$ ipython --no-banner

In [1]: import numpy as np

In [2]: import numpy.linalg as la

In [3]: np.set_printoptions(precision=1, suppress=True, linewidth=200, legacy="1.25")

In [4]: rnd = lambda a: np.round(a, 1) + 0

In [5]: X = np.loadtxt("sample1.csv", delimiter=",")

In [6]: print(X)
[[ 0.2  1.  -1.8 -1.  -0.7  0.8 -0.6  0.3 -1.8  0.3  1.8 -1.3]
 [ 1.4  0.9  0.3 -0.4  0.6 -0.1  0.2  0.9  0.   1.   2.  -0.4]
 [ 0.5 -0.3  0.1  0.8 -1.  -2.9 -1.7 -0.8 -0.8  0.   0.2 -0.8]
 [ 0.5 -0.6  0.2  0.7 -0.5 -3.  -1.1 -1.  -0.7  0.1  0.4 -0.7]]

In [7]: def softmax(z):
   ...:     e = np.exp(z - z.max(axis=-1, keepdims=True))
   ...:     return e / e.sum(axis=-1, keepdims=True)
   ...: 

In [8]: print(rnd(softmax(X[0] + 5)))
[0.1 0.2 0.  0.  0.  0.1 0.  0.1 0.  0.1 0.4 0. ]

In [9]: S = X @ X.T / np.sqrt(12)

In [10]: print(rnd(softmax(S)))
[[0.9 0.1 0.  0. ]
 [0.2 0.7 0.  0. ]
 [0.  0.  0.6 0.4]
 [0.  0.  0.5 0.5]]

In [11]: print(la.norm(X, axis=1).argmax())
2

In [12]: print(rnd(la.norm(X, "nuc")))
12.7

In [13]: print(rnd(la.norm(X[1] - X[3])))
4.8

In [14]: print(rnd(la.norm(X) ** 2 / la.norm(X, 2) ** 2))
1.9

In [15]: print(rnd(la.norm(X, 1)), rnd(la.norm(X, np.inf)))
6.8 11.6

In [16]: print(rnd(la.norm(X, axis=0)))
[1.6 1.5 1.8 1.5 1.4 4.2 2.1 1.6 2.1 1.  2.7 1.7]

In [17]: print(rnd(X[1] @ X[3]))
0.0

In [18]: print(rnd(la.norm(X, 2)))
5.3

In [19]: data = np.array([[1, 2, 0, 2, 0, 0, 0],
    ...:     [0, -2, 1, 0, -1, 0, -2],
    ...:     [0, 1, 1, -1, -1, -1, -1],
    ...:     [0, -1, 0, 0, -1, 2, -2],
    ...:     [-2, 2, -2, -1, -2, 0, 0],
    ...:     [2, 2, 2, -1, 1, -1, 1],
    ...:     [1, 0, 0, 0, 0, 2, 0],
    ...:     [1, -1, 0, -1, 1, 2, 1],
    ...:     [1, 1, 0, -2, -1, -1, -2],
    ...:     [2, -2, 1, 1, 2, 2, -2]])

In [20]: data[:, 5] = 4 * data[:, 3]

In [21]: print(data)
[[ 1  2  0  2  0  8  0]
 [ 0 -2  1  0 -1  0 -2]
 [ 0  1  1 -1 -1 -4 -1]
 [ 0 -1  0  0 -1  0 -2]
 [-2  2 -2 -1 -2 -4  0]
 [ 2  2  2 -1  1 -4  1]
 [ 1  0  0  0  0  0  0]
 [ 1 -1  0 -1  1 -4  1]
 [ 1  1  0 -2 -1 -8 -2]
 [ 2 -2  1  1  2  4 -2]]

In [22]: T = np.stack([data, -2 * data, data[::-1]])

In [23]: print(T.shape)
(3, 10, 7)

In [24]: print(T.sum(axis=0))
[[ 1 -4  1 -1  2 -4 -2]
 [ 1  3 -1 -2  0 -8  0]
 [ 1 -2 -1  0  2  0  2]
 [ 1  1  0  0  1  0  2]
 [ 4  0  4  0  3  0  1]
 [-4  0 -4  0 -3  0 -1]
 [-1 -1  0  0 -1  0 -2]
 [-1  2  1  0 -2  0 -2]
 [-1 -3  1  2  0  8  0]
 [-1  4 -1  1 -2  4  2]]

In [25]: W = np.array([[1, 1, 1, 0, 0, 2],
    ...:     [2, 2, 0, 2, 1, 2],
    ...:     [1, 2, 0, 2, 0, 2],
    ...:     [1, 1, 0, 2, 0, 0],
    ...:     [2, 2, 0, 2, 0, 1],
    ...:     [1, 1, 0, 1, 0, 1],
    ...:     [2, 2, 2, 0, 2, 2]])

In [26]: coef = np.array([5, 8, 5, 3, 8, 7])

In [27]: H = np.maximum(data @ W + coef, 0)

In [28]: print(la.matrix_rank(H))
6

In [29]: print(H)
[[20 23  6 19 10 21]
 [ 0  0  1  0  2  0]
 [ 0  3  3  0  7  4]
 [ 0  0  1  0  3  0]
 [ 0  0  3  0 10  0]
 [12 17  9  7 12 18]
 [ 6  9  6  3  8  9]
 [ 3  6  8  0  9  6]
 [ 0  0  2  0  5  0]
 [ 9 13  3 11  2 11]]

In [30]: print((H > 0).mean(axis=0))
[0.5 0.6 1.  0.4 1.  0.6]

In [31]: Z = np.array([[1, 0, -1],
    ...:     [1, 2, -1],
    ...:     [1, -2, 0],
    ...:     [0, 0, -1],
    ...:     [-1, 0, 1],
    ...:     [1, -1, -1]])

In [32]: print(W @ Z)
[[ 5 -2 -4]
 [ 5  2 -7]
 [ 5  2 -7]
 [ 2  2 -4]
 [ 5  3 -7]
 [ 3  1 -4]
 [ 6 -2 -4]]

In [33]: print((H @ Z).round(6).argmax(axis=1))
[0 2 0 2 2 0 0 0 2 0]

In [34]: W0 = np.loadtxt("a.csv", delimiter=",")

In [35]: print(W0)
[[  0.4  -2.2   1.3   0.3  -1.2   0.2   0.3   0.1  26.   -0.4  -0.5]
 [ -0.5   0.8   2.   -0.2   1.4  -0.9  -1.2   0.4  12.    0.6  -0.4]
 [  0.3  -0.6   0.2   0.2  -1.7  -0.8   0.4   1.3 -44.   -1.   -0.5]
 [ -0.3   0.5  -0.4  -1.    0.6   0.   -0.1   1.1 -14.   -1.3  -0.1]
 [ -1.8   0.7  -0.8  -0.5  -1.3  -2.3   0.8  -1.2  -8.    0.5   0.8]
 [ -2.2  -0.1  -0.5   0.7  -0.4   0.1  -0.6   0.1  -2.    0.    0.5]
 [ -0.9   0.8  -0.9  -1.3   0.7  -0.1   1.2  -0.1 -18.    1.    1.3]
 [ -0.7  -1.2   1.7  -0.9  -1.3   0.4  -0.7   0.2  20.    0.5   1.5]
 [  1.   -0.4  -1.7  -0.6   0.6  -0.8   0.9   0.5  10.    1.1   0.3]
 [ -1.3  -0.4   0.7  -0.6  -0.2  -0.2  -0.4   0.8  46.    0.9  -0.8]
 [  0.4   1.8   0.3  -1.3  -1.1   0.4  -0.1   1.5   4.   -0.9   1.3]
 [ -0.3  -0.1  -0.5  -0.6   0.1   0.4  -1.    0.2  22.   -0.1   0.7]]

In [36]: U, sv, Vt = la.svd(W0)

In [37]: print(rnd(sv))
[80.4  4.8  4.2  3.9  3.5  2.7  2.5  2.1  1.4  1.3  0.6]

In [38]: print(np.argmax(sv[:-1] / (sv[1:] + 1e-6)) + 1)
1

In [39]: Y = U[:, :1] @ np.diag(sv[:1]) @ Vt[:1]

In [40]: print(rnd(la.norm(W0 - Y) / la.norm(W0)))
0.1

In [41]: print(la.matrix_rank(Y))
1

In [42]: print(rnd(Y))
[[ -0.2  -0.4   0.5  -0.1   0.1   0.2  -0.4   0.   26.    0.4   0. ]
 [ -0.1  -0.2   0.2  -0.1   0.    0.1  -0.2   0.   12.    0.2   0. ]
 [  0.3   0.6  -0.8   0.2  -0.1  -0.3   0.7   0.  -44.   -0.6   0.1]
 [  0.1   0.2  -0.3   0.1   0.   -0.1   0.2   0.  -14.   -0.2   0. ]
 [  0.    0.1  -0.1   0.    0.   -0.1   0.1   0.   -8.   -0.1   0. ]
 [  0.    0.    0.    0.    0.    0.    0.    0.   -2.    0.    0. ]
 [  0.1   0.2  -0.3   0.1  -0.1  -0.1   0.3   0.  -18.   -0.3   0. ]
 [ -0.1  -0.3   0.4  -0.1   0.1   0.2  -0.3   0.   20.    0.3   0. ]
 [ -0.1  -0.1   0.2  -0.1   0.    0.1  -0.1   0.   10.    0.1   0. ]
 [ -0.3  -0.6   0.8  -0.2   0.1   0.4  -0.7   0.   46.    0.7  -0.1]
 [  0.   -0.1   0.1   0.    0.    0.   -0.1   0.    4.    0.1   0. ]
 [ -0.1  -0.3   0.4  -0.1   0.1   0.2  -0.3   0.   22.    0.3   0. ]]

In [43]: U, sv, Vt = la.svd(Y)

In [44]: evecs = Vt[:(sv > 1e-8).sum()]

In [45]: rng = np.random.default_rng(241676)

In [46]: x0 = Y[1] + -2 * Y[5] + rng.integers(2) * np.eye(11)[1]

In [47]: print(rnd(x0))
[-0.1 -0.2  0.3 -0.1  0.   0.1 -0.2  0.  16.   0.2  0. ]

In [48]: print(np.allclose(evecs.T @ evecs @ x0, x0))
True

In [49]: arr = np.load("layer10.npy")

In [50]: print(rnd(arr))
[[ 0.   0.   0.   0.   0.   0.1  0.   0.   0.   0.   0.   0.   0. ]
 [ 0.   0.1  0.1 -0.1 -0.1  0.2  0.   0.   0.   0.   0.   0.  -0.1]
 [ 0.   0.1  0.1 -0.1  0.   0.2  0.   0.   0.   0.   0.   0.  -0.1]
 [ 0.  -0.1 -0.1  0.1  0.  -0.2  0.   0.   0.   0.   0.   0.   0.1]
 [ 0.  -0.1  0.   0.   0.  -0.1  0.   0.   0.   0.   0.   0.   0.1]
 [ 0.1  0.2  0.2 -0.2 -0.1  0.5  0.  -0.1  0.1  0.   0.1 -0.1 -0.3]
 [ 0.   0.   0.   0.   0.   0.   0.   0.   0.   0.   0.   0.   0. ]
 [ 0.   0.   0.   0.   0.  -0.1  0.   0.   0.   0.   0.   0.   0. ]
 [ 0.   0.   0.   0.   0.   0.1  0.   0.   0.   0.   0.   0.   0. ]
 [ 0.   0.   0.   0.   0.   0.   0.   0.   0.   0.   0.   0.   0. ]
 [ 0.   0.   0.   0.   0.   0.1  0.   0.   0.   0.   0.   0.   0. ]
 [ 0.   0.   0.   0.   0.  -0.1  0.   0.   0.   0.   0.   0.   0.1]
 [ 0.  -0.1 -0.1  0.1  0.1 -0.3  0.   0.   0.   0.   0.   0.1  0.1]]

In [51]: # null space of dimension 12

In [52]: x0 = np.array([-2, -2, 0, 0, 2, -2, 2, -2, -1, 2, -1, 2, -1])

In [53]: print(rnd(arr @ x0))
[-0.3 -0.8 -0.7  0.6  0.4 -1.8 -0.1  0.3 -0.2  0.1 -0.3  0.3  0.9]

In [54]: print(rnd(arr @ arr @ x0))
[-0.3 -0.8 -0.7  0.6  0.4 -1.8 -0.1  0.3 -0.2  0.1 -0.3  0.3  0.9]

In [55]: U, sv, Vt = la.svd(arr)

In [56]: print(np.argmax(sv[:-1] / (sv[1:] + 1e-6)) + 1)
1

In [57]: Y = U[:, :1] @ np.diag(sv[:1]) @ Vt[:1]

In [58]: print(la.matrix_rank(Y))
1

In [59]: Y = X / la.norm(X, axis=1, keepdims=True)

In [60]: G = Y @ Y.T

In [61]: print(rnd(G))
[[1.  0.4 0.1 0. ]
 [0.4 1.  0.  0. ]
 [0.1 0.  1.  1. ]
 [0.  0.  1.  1. ]]

In [62]: print((G - 2 * np.eye(4)).round(6).argmax(axis=1))
[1 0 3 2]

In [63]: print(rnd(np.degrees(np.arccos(np.clip(G[2, 3], -1, 1)))))
13.5

In [64]: print(rnd(G[2]))
[0.1 0.  1.  1. ]

In [65]: T = np.stack([arr, 2 * arr, arr[::-1]])

In [66]: print(T.shape)
(3, 13, 13)

In [67]: print(rnd(la.det(T)))
[0. 0. 0.]

In [68]: U, sv, Vt = la.svd(arr)

In [69]: evecs = Vt[:(sv > 1e-8).sum()]

In [70]: x0 = arr[5] + 4 * arr[12] + rng.integers(2) * np.eye(13)[12]

In [71]: print(rnd(x0))
[-0.1 -0.3 -0.2  0.2  0.1 -0.6  0.   0.1 -0.1  0.  -0.1  0.1  1.3]

In [72]: print(np.allclose(evecs.T @ evecs @ x0, x0))
False

In [73]: Z = np.array([[4, 5, 4, 4, 4, 4, 5, 5, 3, 5, 4, 2],
    ...:     [1, 2, 2, 2, 4, 3, 3, 0, 3, 1, 3, 5]])

In [74]: M = np.repeat(Z, 17 // 2, axis=0)

In [75]: M = M + 0.3 * rng.normal(size=M.shape)

In [76]: print(rnd(M))
[[ 3.   5.3  4.1  3.9  4.   3.8  4.8  4.8  3.7  4.5  3.8  2.1]
 [ 3.8  5.1  3.6  4.2  4.5  4.   4.6  4.5  2.8  5.6  3.9  2.2]
 [ 3.9  4.9  3.8  3.8  3.5  4.1  5.7  5.1  2.8  5.4  3.7  2.3]
 [ 4.1  4.8  4.3  4.2  4.6  3.9  5.   4.9  3.1  4.8  4.3  2.3]
 [ 4.5  5.   4.3  4.5  4.   4.3  5.1  5.7  2.7  4.9  3.7  1.9]
 [ 4.   5.3  4.   3.4  3.8  4.   5.2  5.1  2.6  5.1  4.2  2.3]
 [ 4.3  5.   3.7  4.5  3.6  4.   5.   4.5  2.6  5.3  4.5  2.3]
 [ 4.2  5.4  3.7  4.1  4.1  4.4  5.3  5.2  2.5  4.7  3.6  2.2]
 [ 0.9  1.9  1.8  1.4  3.7  3.   2.7  0.2  2.5  1.   3.1  5.5]
 [ 1.2  2.2  1.9  1.7  4.   3.   2.4  0.2  3.1  1.2  3.3  4.7]
 [ 0.2  2.1  2.3  1.6  3.9  3.1  2.8  0.7  3.1  1.1  3.4  5.4]
 [ 0.5  2.6  2.   2.7  4.4  2.5  2.8 -0.1  3.3  1.   2.6  5.1]
 [ 1.1  2.5  2.4  2.   4.4  2.7  2.8 -0.8  3.2  0.9  3.   4.7]
 [ 1.3  1.8  1.9  2.   4.   2.7  2.8  0.8  3.5  1.1  3.1  5. ]
 [ 0.8  2.1  2.1  1.9  3.8  3.5  2.8  0.2  2.9  1.3  3.   4.9]
 [ 0.9  2.1  2.3  1.8  3.6  3.   2.8 -0.4  3.   0.9  2.6  5.8]]

In [77]: Y = np.array([[-1, -1],
    ...:     [0, -1],
    ...:     [-2, -2],
    ...:     [1, 2],
    ...:     [-2, -2],
    ...:     [-2, 1],
    ...:     [-2, -2],
    ...:     [1, 2],
    ...:     [1, 2],
    ...:     [0, 1],
    ...:     [-1, -1],
    ...:     [2, 0]])

In [78]: print(la.matrix_rank(M @ Y))
2

In [79]: x0 = np.array([-1, -2, -1, 2, -2, 3, 2, 3, 0, -1, 1, 3])

In [80]: print(rnd(M @ np.eye(12)[4]))
[4.  4.5 3.5 4.6 4.  3.8 3.6 4.1 3.7 4.  3.9 4.4 4.4 4.  3.8 3.6]

In [81]: print(np.sign((M @ x0).round(6)))
[1. 1. 1. 1. 1. 1. 1. 1. 1. 1. 1. 1. 1. 1. 1. 1.]

In [82]: J = np.load("w.npy")

In [83]: print(J)
[[12  4 -6  4 -2 -7]
 [ 4  9 -2 -2 -5 -4]
 [-6 -2 13 -4  0  4]
 [ 4 -2 -4 15  0  2]
 [-2 -5  0  0 12  1]
 [-7 -4  4  2  1 15]]

In [84]: # equal to its transpose

In [85]: print(J.shape)
(6, 6)

In [86]: print(J.sum(axis=1))
[ 5  0  5 15  6 11]

In [87]: print(la.matrix_rank(J))
6

In [88]: print(rnd(J.mean(axis=0)))
[0.8 0.  0.8 2.5 1.  1.8]

In [89]: feats = np.loadtxt("m.csv", delimiter=",")

In [90]: print(rnd(feats))
[[ 0.9  0.1 -0.1 -0.2  0. ]
 [ 0.1  0.8  0.2  0.3 -0.1]
 [-0.1  0.2  0.8 -0.3  0.1]
 [-0.2  0.3 -0.3  0.5  0.1]
 [ 0.  -0.1  0.1  0.1  1. ]]

In [91]: # rank 4

In [92]: x0 = np.array([-1, -2, -2, 1, 2])

In [93]: print((feats @ x0).argmax())
4

In [94]: print(la.norm(feats @ x0) <= la.norm(feats, 2) * la.norm(x0) + 1e-9)
True

In [95]: print(np.sign((feats @ x0).round(6)))
[-1. -1. -1.  1.  1.]

In [96]: print(rnd((feats * x0).sum(axis=1)))
[-1.1 -1.9 -2.1  0.9  2. ]

In [97]: print(rnd(feats @ np.eye(5)[0]))
[ 0.9  0.1 -0.1 -0.2  0. ]
